>>> import numpy as np
>>> from numpy import linalg as LA
>>> np.set_printoptions(suppress=True, linewidth=160)
>>> F = np.array([[0, 0, 0, 0], [0, 0, 2, 0], [0, 0, 2, 0], [0, 0, 0, 3]])
>>> F
array([[0, 0, 0, 0],
       [0, 0, 2, 0],
       [0, 0, 2, 0],
       [0, 0, 0, 3]])
>>> np.allclose(F[:-1].T @ LA.lstsq(F[:-1].T, F[-1])[0], F[-1])
False
>>> LA.lstsq(F[:-1].T, F[-1])[2]
np.int32(1)
>>> np.abs(np.diag(LA.qr(F)[1])) > 1e-9
array([False, False,  True,  True])
>>> np.einsum("ii->", F)
np.int64(5)
>>> np.round(LA.det(F[::-1]), 2)
np.float64(0.0)
>>> round(LA.det(2 * F), 2), round(float(LA.det(F)), 2)
(np.float64(0.0), 0.0)
>>> np.round(LA.eigvals(F).sum().real, 2)
np.float64(5.0)
>>> np.round(LA.eigvals(F), 2)
array([0., 0., 2., 3.])
>>> X = np.load("m.npy")
>>> X
array([[2., 1., 0., 0., 0.],
       [0., 2., 1., 0., 0.],
       [0., 0., 2., 1., 0.],
       [0., 0., 0., 2., 1.],
       [0., 0., 0., 0., 2.]])
>>> other = X / np.sqrt((X ** 2).mean(axis=1, keepdims=True))
>>> np.round(LA.norm(other, axis=1), 2)
array([2.24, 2.24, 2.24, 2.24, 2.24])
>>> LA.matrix_rank(other) == LA.matrix_rank(X)
np.True_
>>> other[0]
array([2., 1., 0., 0., 0.])
>>> LA.matrix_rank(X - X.mean(axis=1, keepdims=True))
np.int64(4)
>>> O = X.astype(float).copy()
>>> for j in range(5):
...     O[:, j] -= O[:, :j] @ (O[:, :j].T @ O[:, j])
...     O[:, j] /= LA.norm(O[:, j])
... 
>>> O
array([[1., 0., 0., 0., 0.],
       [0., 1., 0., 0., 0.],
       [0., 0., 1., 0., 0.],
       [0., 0., 0., 1., 0.],
       [0., 0., 0., 0., 1.]])
>>> O.T @ X
array([[2., 1., 0., 0., 0.],
       [0., 2., 1., 0., 0.],
       [0., 0., 2., 1., 0.],
       [0., 0., 0., 2., 1.],
       [0., 0., 0., 0., 2.]])
>>> O.T @ O
array([[1., 0., 0., 0., 0.],
       [0., 1., 0., 0., 0.],
       [0., 0., 1., 0., 0.],
       [0., 0., 0., 1., 0.],
       [0., 0., 0., 0., 1.]])
>>> r0, g = X[4], X[1]
>>> r0 @ r0
np.float64(4.0)
>>> pr = (r0 @ g) / (r0 @ r0) * r0
>>> np.round(LA.norm(r0 + g) ** 2 + LA.norm(r0 - g) ** 2, 2)
np.float64(18.0)
>>> LA.matrix_rank(np.outer(r0, g))
np.int64(1)
>>> np.outer(r0, g)
array([[0., 0., 0., 0., 0.],
       [0., 0., 0., 0., 0.],
       [0., 0., 0., 0., 0.],
       [0., 0., 0., 0., 0.],
       [0., 4., 2., 0., 0.]])
